% ipython --no-banner

In [1]: import numpy as np

In [2]: import numpy.linalg as la

In [3]: np.set_printoptions(precision=2, suppress=True, linewidth=160)

In [4]: F = np.load("x.npy")

In [5]: F
Out[5]: 
array([[ 8,  5,  1, 40,  7,  7],
       [ 4,  4,  4, 20,  0,  4],
       [ 3,  7,  2, 15,  7,  4],
       [ 7,  9,  2, 35,  9,  7],
       [ 1,  0,  4,  5,  6,  3],
       [ 4,  8,  1, 20,  7,  5],
       [ 4,  3,  9, 20,  8,  7],
       [ 7,  6,  0, 35,  4,  0],
       [ 6,  9,  4, 30,  8,  4]])

In [6]: x0 = np.array([4, 4, 3, 2, 0, 4])

In [7]: a = np.maximum(F @ x0, 0)

In [8]: np.tanh(F @ x0)
Out[8]: array([1., 1., 1., 1., 1., 1., 1., 1., 1.])

In [9]: a
Out[9]: array([163, 100,  92, 168,  38, 111, 123, 122, 148])

In [10]: np.maximum(F @ (3 * x0), 0)
Out[10]: array([489, 300, 276, 504, 114, 333, 369, 366, 444])

In [11]: np.maximum(F @ x0, 0) - np.maximum(-F @ x0, 0)
Out[11]: array([163, 100,  92, 168,  38, 111, 123, 122, 148])

In [12]: round(float(np.trace(la.pinv(F) @ F)), 2)
Out[12]: 5.0

In [13]: la.lstsq(F[:-1].T, F[-1])[2]
Out[13]: np.int32(5)

In [14]: np.abs(np.diag(la.qr(F)[1])) > 1e-9
Out[14]: array([ True,  True,  True, False,  True,  True])

In [15]: left, sigma, VT = la.svd(F)

In [16]: V = VT[:(sigma > 1e-8).sum()]

In [17]: rng = np.random.default_rng(336)

In [18]: x0 = F[8] + -1 * F[0] + rng.integers(2) * np.eye(6)[0]

In [19]: x0
Out[19]: array([ -2.,   4.,   3., -10.,   1.,  -3.])

In [20]: np.round(V.T @ V, 2) + 0
Out[20]: 
array([[0.04, 0.  , 0.  , 0.19, 0.  , 0.  ],
       [0.  , 1.  , 0.  , 0.  , 0.  , 0.  ],
       [0.  , 0.  , 1.  , 0.  , 0.  , 0.  ],
       [0.19, 0.  , 0.  , 0.96, 0.  , 0.  ],
       [0.  , 0.  , 0.  , 0.  , 1.  , 0.  ],
       [0.  , 0.  , 0.  , 0.  , 0.  , 1.  ]])

In [21]: mat = np.load("out6.npy")

In [22]: mat
Out[22]: 
array([[ 0.01,  1.02,  0.02, -1.98, -0.05,  0.  ],
       [ 0.01,  1.41,  0.01, -2.84,  0.  , -0.02],
       [-0.02, -0.27,  0.02,  0.64, -0.03,  0.02],
       [ 0.03, -0.01, -0.01, -0.05,  0.  ,  0.03],
       [ 0.01, -0.3 , -0.04,  0.49, -0.02,  0.02],
       [ 0.01, -1.78,  0.  ,  3.58, -0.02,  0.01],
       [-0.01,  0.5 ,  0.01, -0.98,  0.02,  0.02],
       [ 0.  ,  1.98, -0.02, -4.06,  0.  , -0.04],
       [ 0.02,  1.55,  0.  , -3.11, -0.01, -0.02],
       [-0.02,  0.47, -0.02, -1.02,  0.01, -0.02],
       [ 0.  ,  0.37,  0.03, -0.69,  0.03, -0.02],
       [ 0.03, -0.4 ,  0.04,  0.8 , -0.01, -0.02],
       [-0.02,  0.34,  0.01, -0.71,  0.01,  0.01],
       [-0.01, -0.31,  0.01,  0.67,  0.01,  0.03],
       [-0.01,  1.34,  0.03, -2.62,  0.01,  0.04],
       [ 0.  , -1.03, -0.01,  2.08,  0.01,  0.01],
       [ 0.01,  0.53,  0.02, -1.01,  0.01, -0.01],
       [ 0.02,  0.48, -0.02, -0.95, -0.03,  0.02],
       [ 0.01,  0.79,  0.02, -1.48, -0.02, -0.02],
       [-0.01,  0.01,  0.01,  0.05, -0.01,  0.02],
       [-0.02, -1.15, -0.01,  2.31, -0.02,  0.03],
       [-0.01, -0.32,  0.01,  0.68, -0.02,  0.02],
       [ 0.03,  1.31,  0.  , -2.67, -0.01,  0.02],
       [ 0.03, -0.97, -0.01,  1.88,  0.01, -0.02],
       [-0.02, -0.14, -0.01,  0.34,  0.05,  0.01],
       [ 0.01, -0.81, -0.01,  1.67,  0.  ,  0.  ],
       [ 0.02, -0.5 , -0.01,  0.97,  0.03,  0.  ],
       [ 0.01,  0.49,  0.01, -0.95,  0.01,  0.02],
       [ 0.  ,  0.18, -0.02, -0.37,  0.02,  0.03],
       [-0.03,  0.37, -0.01, -0.71,  0.01,  0.01],
       [-0.06,  1.85,  0.03, -3.75,  0.02,  0.  ],
       [ 0.  ,  1.33,  0.  , -2.66,  0.  , -0.02],
       [-0.02,  0.8 , -0.01, -1.58,  0.02,  0.  ],
       [-0.01,  1.11, -0.02, -2.23,  0.01, -0.01],
       [-0.01,  0.57, -0.02, -1.18, -0.03,  0.01],
       [ 0.  , -0.82,  0.01,  1.61, -0.01, -0.02],
       [ 0.01, -0.17,  0.03,  0.34, -0.01, -0.01],
       [-0.02,  0.25,  0.  , -0.56, -0.01, -0.01],
       [ 0.04, -1.08,  0.  ,  2.14,  0.  , -0.01],
       [ 0.  , -0.36, -0.01,  0.75,  0.01, -0.02],
       [ 0.01,  0.73,  0.01, -1.46,  0.  , -0.01],
       [ 0.01, -0.41, -0.02,  0.81,  0.02,  0.  ]])

In [23]: cen = (mat - mat.mean(axis=0)) / mat.std(axis=0)

In [24]: np.argwhere(np.abs(cen) > 2)
Out[24]: 
array([[ 0,  4],
       [ 4,  2],
       [ 5,  1],
       [ 5,  3],
       [ 7,  1],
       [ 7,  3],
       [ 7,  5],
       [11,  2],
       [14,  5],
       [24,  4],
       [30,  0],
       [38,  0]])

In [25]: b = la.lstsq(np.delete(cen, 5, axis=1), cen[:, 5])[0]

In [26]: b
Out[26]: array([-0.22,  9.69, -0.22,  9.91, -0.11])
